$ python -q
>>> import numpy as np
>>> np.set_printoptions(precision=2, suppress=True, linewidth=100, floatmode="fixed")
>>> X = 0.7 ** np.abs(np.subtract.outer(np.arange(6), np.arange(6)))
>>> print(X)
[[1.00 0.70 0.49 0.34 0.24 0.17]
 [0.70 1.00 0.70 0.49 0.34 0.24]
 [0.49 0.70 1.00 0.70 0.49 0.34]
 [0.34 0.49 0.70 1.00 0.70 0.49]
 [0.24 0.34 0.49 0.70 1.00 0.70]
 [0.17 0.24 0.34 0.49 0.70 1.00]]
>>> rng = np.random.default_rng(97956)
>>> M2 = X + rng.integers(-2, 3, (6, 1)) @ rng.integers(-2, 3, (1, 6))
>>> print(M2)
[[ 0.00  2.70  0.49  0.34  1.24  1.17]
 [ 2.70 -3.00  0.70  0.49 -1.66 -1.76]
 [ 2.49 -3.30  1.00  0.70 -1.51 -1.66]
 [-1.66  4.49  0.70  1.00  2.70  2.49]
 [-1.76  4.34  0.49  0.70  3.00  2.70]
 [ 1.17 -1.76  0.34  0.49 -0.30  0.00]]
>>> print(np.abs(M2 - X).sum(axis=1))
[ 5.00 10.00 10.00 10.00 10.00  5.00]
>>> vec = np.array([-3, 3, 1, -1, -5, 1])
>>> a = np.maximum(X @ vec, 0)
>>> print(np.maximum(X @ (3 * vec), 0))
[0.00 0.00 0.00 0.00 0.00 0.00]
>>> print(np.flatnonzero(a > 1e-9))
[]
>>> print(np.maximum(X @ vec, 0) - np.maximum(-X @ vec, 0))
[-1.79 -0.36 -1.18 -2.87 -4.20 -2.43]
>>> print(X.T @ a)
[0.00 0.00 0.00 0.00 0.00 0.00]
>>> print(np.tanh(X @ vec))
[-0.95 -0.35 -0.83 -0.99 -1.00 -0.98]
>>> vec = np.ones(6)
>>> for _ in range(3):
...     vec = X @ vec
...     vec /= np.linalg.norm(vec)
...     print(round(vec @ X @ vec, 2))
... 
3.42
3.42
3.42
>>> print(vec)
[0.34 0.42 0.46 0.46 0.42 0.34]
>>> W0 = np.loadtxt("a.csv", delimiter=",")
>>> print(W0)
[[2.00 0.00 0.00 1.00 2.00 0.00 0.00 0.00 2.00 0.00 1.00]
 [1.00 0.00 1.00 1.00 2.00 1.00 0.00 2.00 0.00 1.00 2.00]
 [0.00 2.00 0.00 1.00 1.00 2.00 2.00 1.00 1.00 0.00 2.00]
 [0.00 0.00 0.00 2.00 0.00 1.00 2.00 1.00 0.00 2.00 2.00]
 [2.00 0.00 1.00 2.00 0.00 0.00 2.00 2.00 0.00 0.00 2.00]
 [1.00 1.00 1.00 2.00 1.00 1.00 0.00 2.00 2.00 0.00 1.00]
 [2.00 1.00 2.00 0.00 1.00 1.00 1.00 0.00 1.00 1.00 0.00]
 [0.00 0.00 1.00 0.00 0.00 1.00 0.00 0.00 2.00 1.00 0.00]
 [2.00 0.00 1.00 0.00 1.00 2.00 0.00 0.00 1.00 1.00 0.00]
 [1.00 2.00 1.00 0.00 0.00 2.00 0.00 2.00 0.00 2.00 1.00]
 [1.00 2.00 1.00 2.00 2.00 0.00 2.00 0.00 2.00 1.00 2.00]]
>>> M2 = W0 + rng.integers(-2, 3, (11, 10)) @ rng.integers(-2, 3, (10, 11))
>>> print(M2)
[[  0.00   6.00 -10.00   5.00  -9.00  -7.00  -3.00 -16.00   7.00   1.00   2.00]
 [  3.00 -10.00   9.00   2.00   2.00  -8.00  -1.00  10.00 -10.00   1.00   3.00]
 [  1.00  -7.00   1.00   2.00  14.00  -4.00  10.00   0.00   2.00  11.00   3.00]
 [ -3.00   5.00   8.00   8.00  -1.00  -2.00   7.00   5.00  -5.00  17.00  -2.00]
 [  6.00   9.00   5.00  -1.00  -6.00   5.00  -4.00   3.00   1.00  -1.00  -4.00]
 [ -9.00  -1.00  -5.00   0.00  -1.00   2.00 -12.00  -1.00  -1.00  -6.00   8.00]
 [  1.00   5.00  -1.00   1.00  -1.00  -1.00   8.00  -6.00   3.00   9.00   0.00]
 [ -4.00  -7.00   4.00  -4.00   4.00  -1.00 -12.00   7.00  -7.00  -3.00   5.00]
 [  8.00   8.00   3.00  -4.00  -5.00   4.00   3.00  -3.00  -1.00  -2.00   0.00]
 [ -1.00  -4.00   2.00   5.00   2.00  -9.00   2.00   6.00  -7.00   7.00   5.00]
 [  0.00   8.00  -6.00   6.00   5.00   4.00  11.00  -7.00   5.00   6.00   0.00]]
>>> print(np.abs(M2 - W0).sum(axis=1))
[66.00 50.00 53.00 59.00 46.00 54.00 36.00 61.00 39.00 49.00 51.00]
>>> print(np.round(np.linalg.svd(M2 - W0, compute_uv=False), 2) + 0)
[37.92 33.86 25.28 20.45 14.30  8.87  7.73  4.35  2.99  1.78  0.00]
>>> print(np.linalg.matrix_rank(M2 - W0, tol=1e-8))
10
>>> q, evecs = np.linalg.qr(X[:, :3])[0], np.linalg.qr(X[:, 3:])[0]
>>> s = np.linalg.svd(q.T @ evecs, compute_uv=False)
>>> print(s.round(2) + 0)
[0.96 0.20 0.00]
>>> print(round(float(np.linalg.det(W0)), 2))
-3080.0
>>> print(np.allclose(W0, W0.T))
False
>>> print(np.round(np.abs(np.linalg.eigvals(W0)).max(), 2))
10.32
>>> np.linalg.determinant(W0)
Traceback (most recent call last):
  File "<python-input-31>", line 1, in <module>
    np.linalg.determinant(W0)
    ^^^^^^^^^^^^^^^^^^^^^
AttributeError: module 'numpy.linalg' has no attribute 'determinant'
>>> M2 = W0 / np.linalg.norm(W0, axis=1, keepdims=True)
>>> G = M2 @ M2.T
>>> print(G[6])
[0.57 0.52 0.48 0.31 0.47 0.57 1.00 0.61 0.85 0.61 0.67]
>>> print((np.abs(G) > 0.9).astype(int))
[[1 0 0 0 0 0 0 0 0 0 0]
 [0 1 0 0 0 0 0 0 0 0 0]
 [0 0 1 0 0 0 0 0 0 0 0]
 [0 0 0 1 0 0 0 0 0 0 0]
 [0 0 0 0 1 0 0 0 0 0 0]
 [0 0 0 0 0 1 0 0 0 0 0]
 [0 0 0 0 0 0 1 0 0 0 0]
 [0 0 0 0 0 0 0 1 0 0 0]
 [0 0 0 0 0 0 0 0 1 0 0]
 [0 0 0 0 0 0 0 0 0 1 0]
 [0 0 0 0 0 0 0 0 0 0 1]]
>>> print(np.linalg.norm(M2, axis=1))
[1.00 1.00 1.00 1.00 1.00 1.00 1.00 1.00 1.00 1.00 1.00]
>>> print(round(float(np.degrees(np.arccos(np.clip(G[6, 3], -1, 1)))), 2))
71.64
>>> print(np.argwhere(np.triu(np.abs(G) > 0.95, 1)))
[]
